>>> import numpy as np
>>> import numpy.linalg as la
>>> np.set_printoptions(precision=2, suppress=True, linewidth=160, sign=" ")
>>> E = np.load("case3.npy")
>>> E
array([[-0.85, -0.17, -0.5 ],
       [-0.17,  0.98, -0.05],
       [-0.5 , -0.05,  0.86]])
>>> # symmetric
>>> rng = np.random.default_rng(346)
>>> Y = E + rng.integers(-2, 3, (3, 1)) @ rng.integers(-2, 3, (1, 3))
>>> Y
array([[-0.85, -0.17, -0.5 ],
       [-1.17, -1.02,  1.95],
       [ 0.5 ,  1.95, -1.14]])
>>> np.round(la.svd(Y - E, compute_uv=False), 2) + 0
array([ 4.24,  0.  ,  0.  ])
>>> Y - E
array([[ 0.,  0.,  0.],
       [-1., -2.,  2.],
       [ 1.,  2., -2.]])
>>> np.abs(Y - E).sum(axis=1)
array([ 0.,  5.,  5.])
>>> la.matrix_rank(Y - E, tol=1e-8)
np.int64(1)
>>> gram = E.T @ E
>>> round(float(np.trace(gram)), 2), (E ** 2).sum()
(3.0, np.float64(3.0))
>>> gram.round(2) + 0
array([[ 1.,  0.,  0.],
       [ 0.,  1.,  0.],
       [ 0.,  0.,  1.]])
>>> la.matrix_rank(gram)
np.int64(3)
>>> np.round(E.T @ E, 2) + 0
array([[ 1.,  0.,  0.],
       [ 0.,  1.,  0.],
       [ 0.,  0.,  1.]])
>>> np.round(E @ E.T, 2) + 0
array([[ 1.,  0.,  0.],
       [ 0.,  1.,  0.],
       [ 0.,  0.,  1.]])
>>> la.pinv(E)
array([[-0.85, -0.17, -0.5 ],
       [-0.17,  0.98, -0.05],
       [-0.5 , -0.05,  0.86]])
>>> la.svd(E, compute_uv=False)
array([ 1.,  1.,  1.])
>>> M = np.loadtxt("out14.csv", delimiter=",")
>>> M
array([[ 0.,  1.,  2.,  1.,  2.,  0.],
       [ 0.,  2.,  2.,  1.,  0.,  2.],
       [ 0.,  2.,  2.,  1.,  0.,  2.],
       [ 0.,  2.,  2.,  1.,  0.,  0.]])
>>> # rows 1 and 2 are equal
>>> round(float(np.trace(la.pinv(M) @ M)), 2)
3.0
>>> la.lstsq(M[:-1].T, M[-1])[2]
np.int32(2)
>>> try:
...     la.inv(M)
... except la.LinAlgError as e:
...     print("failed:", e)
... 
failed: Last 2 dimensions of the array must be square
>>> np.unique(M.round(6), axis=0).shape
(3, 6)
